% ipython --no-banner

In [1]: import numpy as np

In [2]: np.set_printoptions(precision=2, suppress=True, linewidth=120, floatmode="fixed")

In [3]: rd = lambda a: np.round(a, 2) + 0

In [4]: X = np.array([[-4.64, 0.56, 3.22],
   ...:     [-1.07, -0.37, -3.22],
   ...:     [1.97, 1.27, -3.17],
   ...:     [-5.77, -2.01, 2.43],
   ...:     [1.06, -0.97, -1.97],
   ...:     [2.31, -1.67, 5.18],
   ...:     [4.38, -0.23, -2.63],
   ...:     [-7.04, 2.11, -2.12],
   ...:     [-4.26, 0.03, -1.03],
   ...:     [2.86, -0.41, -4.6],
   ...:     [-1.65, 0.92, -0.66]])

In [5]: cen = X - X.mean(axis=0)

In [6]: vecs = np.linalg.svd(cen)[2][:2]

In [7]: other = cen - cen @ vecs.T @ vecs

In [8]: rd((cen @ vecs.T).std(axis=0))
Out[8]: array([3.91, 2.75])

In [9]: np.linalg.norm(other, axis=1).round(6).argmax()
Out[9]: np.int64(3)

In [10]: rd(np.cov(cen @ vecs.T, rowvar=False))
Out[10]: 
array([[16.85,  0.00],
       [ 0.00,  8.35]])

In [11]: A = np.loadtxt("sample7.csv", delimiter=",")

In [12]: A
Out[12]: 
array([[0.00, 1.00, 2.00, 3.00, 2.00],
       [0.00, 3.00, 1.00, 2.00, 3.00],
       [0.00, 0.00, 1.00, 3.00, 1.00],
       [1.00, 0.00, 3.00, 2.00, 1.00],
       [1.00, 2.00, 2.00, 2.00, 2.00]])

In [13]: ev, vecs = np.linalg.eig(A)

In [14]: rd(ev)
Out[14]: array([ 7.20,  3.25, -1.82, -0.09, -0.54])

In [15]: rd(np.sort(np.linalg.eigvals(A.T)))
Out[15]: array([-1.82, -0.54, -0.09,  3.25,  7.20])

In [16]: rd(np.sort(np.linalg.eigvals(np.linalg.inv(A))))
Out[16]: array([-11.55,  -1.85,  -0.55,   0.14,   0.31])

In [17]: rd(A @ vecs[:, 0] - ev[0] * vecs[:, 0])
Out[17]: array([0.00, 0.00, 0.00, 0.00, 0.00])

In [18]: rd(np.sort(np.linalg.eigvals(A @ A)))
Out[18]: array([ 0.01,  0.29,  3.32, 10.58, 51.80])

In [19]: other = np.array([[9, -7], [-5, -2], [4, -7]])

In [20]: cent = np.array([[2, 0, 3, 8, 5, 6], [4, 1, 5, 9, 0, 8]])

In [21]: rng = np.random.default_rng(3832)

In [22]: M = other @ cent + 0.1 * rng.normal(size=(3, 6))

In [23]: rd(M)
Out[23]: 
array([[ -9.92,  -7.05,  -7.97,   8.97,  45.12,  -1.93],
       [-17.76,  -1.96, -25.13, -58.00, -24.99, -45.77],
       [-19.95,  -7.02, -23.02, -31.15,  20.09, -32.10]])

In [24]: x0 = np.array([-3, 3, -1, 1, 2, 3])

In [25]: np.linalg.norm(M @ x0) <= np.linalg.norm(M, 2) * np.linalg.norm(x0) + 1e-9
Out[25]: np.True_

In [26]: rd(M @ np.eye(6)[0])
Out[26]: array([ -9.92, -17.76, -19.95])

In [27]: np.sign((M @ x0).round(6))
Out[27]: array([ 1.00, -1.00, -1.00])

In [28]: rd(M @ np.ones(6))
Out[28]: array([  27.23, -173.61,  -93.14])

In [29]: rd(M @ x0)
Out[29]: array([ 109.99, -172.78,  -25.42])

In [30]: (M @ x0).argmax()
Out[30]: np.int64(0)
